In [1]: import numpy as np

In [2]: import numpy.linalg as la

In [3]: np.set_printoptions(suppress=True, linewidth=200)

In [4]: J = np.array([[-3.0, 1.0, 0.0, 0.0],
   ...:     [0.0, -3.0, 1.0, 0.0],
   ...:     [0.0, 0.0, -3.0, 1.0],
   ...:     [0.0, 0.0, 0.0, -3.0]])

In [5]: x = np.array([-2, -1, 1, 2])

In [6]: target = J @ x

In [7]: c, lr = np.zeros(4), 1 / la.norm(J, 2) ** 2

In [8]: for i in range(300):
   ...:     c -= lr * J.T @ (J @ c - target)
   ...:     if i % 50 == 0: print(i, round(la.norm(J @ c - target), 2))
   ...: 
0 4.15
50 0.0
100 0.0
150 0.0
200 0.0
250 0.0

In [9]: c
Out[9]: array([-2., -1.,  1.,  2.])

In [10]: F = np.loadtxt("data.csv", delimiter=",")

In [11]: F.round(2)
Out[11]: 
array([[0.4 , 0.  , 0.2 , 0.  , 0.  , 0.4 , 0.  ],
       [0.  , 0.33, 0.  , 0.17, 0.5 , 0.  , 0.  ],
       [0.18, 0.  , 0.18, 0.12, 0.18, 0.18, 0.18],
       [0.17, 0.17, 0.08, 0.17, 0.17, 0.17, 0.08],
       [0.2 , 0.  , 0.  , 0.2 , 0.2 , 0.1 , 0.3 ],
       [0.07, 0.  , 0.21, 0.21, 0.14, 0.21, 0.14],
       [0.12, 0.18, 0.06, 0.18, 0.18, 0.12, 0.18]])

In [12]: # row-stochastic, so 1 is an eigenvalue

In [13]: np.round(la.matrix_power(F, 100), 2)
Out[13]: 
array([[0.18, 0.07, 0.12, 0.15, 0.16, 0.19, 0.13],
       [0.18, 0.07, 0.12, 0.15, 0.16, 0.19, 0.13],
       [0.18, 0.07, 0.12, 0.15, 0.16, 0.19, 0.13],
       [0.18, 0.07, 0.12, 0.15, 0.16, 0.19, 0.13],
       [0.18, 0.07, 0.12, 0.15, 0.16, 0.19, 0.13],
       [0.18, 0.07, 0.12, 0.15, 0.16, 0.19, 0.13],
       [0.18, 0.07, 0.12, 0.15, 0.16, 0.19, 0.13]])

In [14]: np.round(F @ np.ones(7), 2)
Out[14]: array([1., 1., 1., 1., 1., 1., 1.])

In [15]: p = np.eye(7)[5]

In [16]: for _ in range(3):
    ...:     p = p @ F
    ...:     print(p.round(2))
    ...: 
[0.07 0.   0.21 0.21 0.14 0.21 0.14]
[0.16 0.06 0.12 0.16 0.16 0.18 0.15]
[0.18 0.07 0.12 0.15 0.16 0.19 0.14]

In [17]: C2 = J.T @ J

In [18]: (J @ J.T).shape
Out[18]: (4, 4)

In [19]: C2
Out[19]: 
array([[ 9., -3.,  0.,  0.],
       [-3., 10., -3.,  0.],
       [ 0., -3., 10., -3.],
       [ 0.,  0., -3., 10.]])

In [20]: x = np.ones(4)

In [21]: for _ in range(4):
    ...:     x = C2 @ x
    ...:     x /= la.norm(x)
    ...:     print(round(x @ C2 @ x, 2))
    ...: 
6.21
8.65
10.86
11.7

In [22]: np.round(la.eigvalsh(C2)[-1], 2)
Out[22]: np.float64(14.74)

In [23]: round(float(np.trace(F)), 2)
Out[23]: 1.67

In [24]: feats = np.loadtxt("arr.csv", delimiter=",")

In [25]: feats.round(2)
Out[25]: 
array([[-0.25, -0.19, -0.45,  0.67, -0.5 ],
       [ 0.76, -0.58, -0.11, -0.12, -0.23],
       [-0.38, -0.47, -0.58, -0.38,  0.39],
       [-0.38, -0.63,  0.67,  0.11, -0.03],
       [ 0.25, -0.09, -0.01,  0.62,  0.74]])

In [26]: # keeps lengths

In [27]: rng = np.random.default_rng(53798)

In [28]: labels = rng.permutation(5)

In [29]: labels
Out[29]: array([2, 1, 4, 3, 0])

In [30]: Y = feats[labels][:, labels]

In [31]: np.allclose(Y, feats)
Out[31]: False

In [32]: round(np.trace(Y), 2)
Out[32]: np.float64(-0.57)

In [33]: round(float(la.det(Y)), 2), round(la.det(feats[labels]), 2)
Out[33]: (1.0, np.float64(1.0))

In [34]: A = np.loadtxt("test4.csv", delimiter=",")

In [35]: A
Out[35]: 
array([[-3., -2., -1.],
       [-2.,  1.,  6.],
       [ 0.,  0.,  0.]])

In [36]: # rank 2

In [37]: P = np.triu(np.array([[-3, -2, -2], [-2, 0, -3], [-2, -1, 3]]), 1) + np.eye(3)

In [38]: Y = P @ A @ la.inv(P)

In [39]: round(la.det(Y), 2)
Out[39]: np.float64(0.0)

In [40]: P @ A - A @ P
Out[40]: 
array([[  4.,  -8., -24.],
       [  0.,  -4.,  -1.],
       [  0.,   0.,   0.]])

In [41]: theta = np.radians(120)

In [42]: r_ = np.eye(3)

In [43]: r_[2, 2] = r_[1, 1] = np.cos(theta)

In [44]: r_[2, 1], r_[1, 2] = -np.sin(theta), np.sin(theta)

In [45]: r_.round(2)
Out[45]: 
array([[ 1.  ,  0.  ,  0.  ],
       [ 0.  , -0.5 ,  0.87],
       [ 0.  , -0.87, -0.5 ]])

In [46]: Y = A @ r_.T

In [47]: np.round(la.svd(A, compute_uv=False), 2), np.round(la.svd(Y, compute_uv=False), 2)
Out[47]: (array([6.41, 3.72, 0.  ]), array([6.41, 3.72, 0.  ]))

In [48]: np.allclose(la.norm(A, axis=1), la.norm(Y, axis=1))
Out[48]: True

In [49]: O, vecs = la.qr(r_[:, :2])[0], la.qr(r_[:, 2:])[0]

In [50]: sigma = la.svd(O.T @ vecs, compute_uv=False)

In [51]: (sigma > 0.9).sum()
Out[51]: np.int64(0)

In [52]: np.degrees(np.arccos(sigma.clip(0, 1)))
Out[52]: array([90.])

In [53]: sigma.round(2) + 0
Out[53]: array([0.])

In [54]: Y = np.array([[2, -2], [-3, 3]])

In [55]: M = np.tile(Y, (2, 2))

In [56]: M
Out[56]: 
array([[ 2, -2,  2, -2],
       [-3,  3, -3,  3],
       [ 2, -2,  2, -2],
       [-3,  3, -3,  3]])

In [57]: t3 = np.stack([M, 5 * M, M[::-1]])

In [58]: (t3 @ M.T).shape
Out[58]: (3, 4, 4)

In [59]: t3.shape
Out[59]: (3, 4, 4)

In [60]: t3.sum(axis=0)
Out[60]: 
array([[  9,  -9,   9,  -9],
       [-16,  16, -16,  16],
       [  9,  -9,   9,  -9],
       [-16,  16, -16,  16]])

In [61]: la.matrix_rank(t3.reshape(3, -1))
Out[61]: np.int64(2)

In [62]: la.matrix_rank(t3)
Out[62]: array([1, 1, 1])

In [63]: mat = np.loadtxt("a.csv", delimiter=",")

In [64]: mat
Out[64]: 
array([[-1., -3.,  0., -1.,  0.],
       [ 1.,  0.,  4., -2.,  2.],
       [ 1.,  0.,  4., -2.,  2.],
       [ 0.,  2.,  2., -2.,  0.],
       [-4.,  1., -3., -1.,  0.],
       [ 0.,  0.,  0.,  0.,  0.],
       [-1., -3.,  0., -1.,  0.],
       [-4.,  3., -1., -3.,  0.],
       [ 0.,  4.,  1., -3.,  0.],
       [-1.,  1.,  1., -4.,  0.]])

In [65]: # row 2 repeats row 1

In [66]: round(float(la.norm(mat, "nuc")), 2)
Out[66]: 26.01

In [67]: mat[2] @ mat[3]
Out[67]: np.float64(12.0)

In [68]: round(la.norm(mat, 1), 2), np.round(la.norm(mat, np.inf), 2)
Out[68]: (np.float64(19.0), np.float64(11.0))

In [69]: x = np.array([3, -2, -1, 1, 0])

In [70]: target = mat @ x

In [71]: np.round(la.pinv(mat) @ mat, 2) + 0
Out[71]: 
array([[1., 0., 0., 0., 0.],
       [0., 1., 0., 0., 0.],
       [0., 0., 1., 0., 0.],
       [0., 0., 0., 1., 0.],
       [0., 0., 0., 0., 1.]])

In [72]: target = target + 0.1 * rng.normal(size=10)

In [73]: target.round(2)
Out[73]: array([  1.9 ,  -2.98,  -3.13,  -8.14, -12.08,  -0.04,   1.95, -19.95, -11.98, -10.  ])

In [74]: c, *_ = la.lstsq(mat, target)

In [75]: np.round(mat.T @ (target - mat @ c), 2) + 0
Out[75]: array([0., 0., 0., 0., 0.])

In [76]: print([round(float(la.norm(la.solve(mat.T @ mat + lam * np.eye(5), mat.T @ target))), 2) for lam in (0, 1, 10, 100)])
[3.91, 3.48, 2.94, 1.47]

In [77]: Y = mat + rng.integers(-2, 3, (10, 4)) @ rng.integers(-2, 3, (4, 5))

In [78]: Y
Out[78]: 
array([[-5., -7., -3., -4.,  0.],
       [ 2.,  6.,  1.,  2., -5.],
       [ 4., -2.,  9.,  6.,  7.],
       [ 8.,  8., 10., -4.,  4.],
       [-6.,  0., -6.,  6., -3.],
       [ 0.,  1., -2.,  2., -3.],
       [-4., -5., -4.,  2., -3.],
       [-3.,  7., -2.,  4., -4.],
       [ 2.,  7.,  2., -2., -1.],
       [-8.,  1., -8., -5., -8.]])

In [79]: np.round(la.svd(Y - mat, compute_uv=False), 2) + 0
Out[79]: array([22.55, 15.87, 11.88,  1.12,  0.  ])

In [80]: m1 = np.loadtxt("layer16.csv", delimiter=",")

In [81]: m1
Out[81]: 
array([[-12.,  -8., -12.,  -8.,  -4.,  -4.],
       [ 24.,  16.,  24.,  16.,   8.,   8.],
       [ -6.,  -4.,  -6.,  -4.,  -2.,  -2.],
       [  6.,   4.,   6.,   4.,   2.,   2.],
       [ -6.,  -4.,  -6.,  -4.,  -2.,  -2.],
       [-24., -16., -24., -16.,  -8.,  -8.]])

In [82]: U, sigma, Vh = la.svd(m1)

In [83]: sigma.round(2) + 0
Out[83]: array([66.09,  0.  ,  0.  ,  0.  ,  0.  ,  0.  ])

In [84]: Y = U[:, :1] @ np.diag(sigma[:1]) @ Vh[:1]

In [85]: Y.round(2)
Out[85]: 
array([[-12.,  -8., -12.,  -8.,  -4.,  -4.],
       [ 24.,  16.,  24.,  16.,   8.,   8.],
       [ -6.,  -4.,  -6.,  -4.,  -2.,  -2.],
       [  6.,   4.,   6.,   4.,   2.,   2.],
       [ -6.,  -4.,  -6.,  -4.,  -2.,  -2.],
       [-24., -16., -24., -16.,  -8.,  -8.]])

In [86]: print(la.matrix_rank(m1, rtol=0.05))
1

In [87]: la.matrix_rank(Y)
Out[87]: np.int64(1)

In [88]: U, sigma, Vh = la.svd(m1)

In [89]: vecs = Vh[:(sigma > 1e-8).sum()]

In [90]: x = m1[4] + 2 * m1[5] + rng.integers(2) * np.eye(6)[2]

In [91]: x
Out[91]: array([-54., -36., -53., -36., -18., -18.])

In [92]: la.matrix_rank(np.vstack([m1, x]))
Out[92]: np.int64(2)

In [93]: Y = np.array([[2, 2, 1], [0, 2, 0], [0, 0, 0]])

In [94]: arr = np.triu(Y, 1)

In [95]: arr
Out[95]: 
array([[0, 2, 1],
       [0, 0, 0],
       [0, 0, 0]])

In [96]: print(la.cond(arr) > 100)
True

In [97]: print(np.argsort(-la.norm(arr, axis=0).round(6), kind="stable")[:3])
[1 2 0]

In [98]: la.matrix_rank(arr, rtol=0.1)
Out[98]: np.int64(1)

In [99]: np.round(la.norm(arr, 2) / la.norm(arr), 2)
Out[99]: np.float64(1.0)

In [100]: U, sigma, Vh = la.svd(arr)

In [101]: vecs = Vh[:(sigma > 1e-8).sum()]

In [102]: x = arr[2] + 2 * arr[0] + rng.integers(2) * np.eye(3)[1]

In [103]: x
Out[103]: array([0., 4., 2.])

In [104]: np.round(la.norm(x - vecs.T @ vecs @ x), 2)
Out[104]: np.float64(0.0)

In [105]: print(la.matrix_rank(arr - arr[0, 0] * np.eye(3)))
1

In [106]: print([int(la.matrix_rank(la.matrix_power(arr, p))) for p in range(1, 4)])
[1, 0, 0]

In [107]: r = la.matrix_rank(arr)

In [108]: r
Out[108]: np.int64(1)

In [109]: null = la.svd(arr)[2][r:].T

In [110]: la.matrix_rank(arr.T @ arr), la.matrix_rank(arr @ arr.T)
Out[110]: (np.int64(1), np.int64(1))

In [111]: [int(la.matrix_rank(np.delete(arr, i, axis=0))) for i in range(3)]
Out[111]: [0, 1, 1]

In [112]: [int(la.matrix_rank(arr[:, :j + 1])) for j in range(3)]
Out[112]: [0, 1, 1]

In [113]: [int(la.matrix_rank(arr[:i])) for i in range(1, len(arr) + 1)]
Out[113]: [1, 1, 1]

In [114]: la.lstsq(arr[:-1].T, arr[-1])[2]
Out[114]: np.int32(1)

In [115]: np.round(np.trace(la.pinv(arr) @ arr), 2)
Out[115]: np.float64(1.0)

In [116]: np.allclose(arr[:-1].T @ la.lstsq(arr[:-1].T, arr[-1])[0], arr[-1])
Out[116]: True
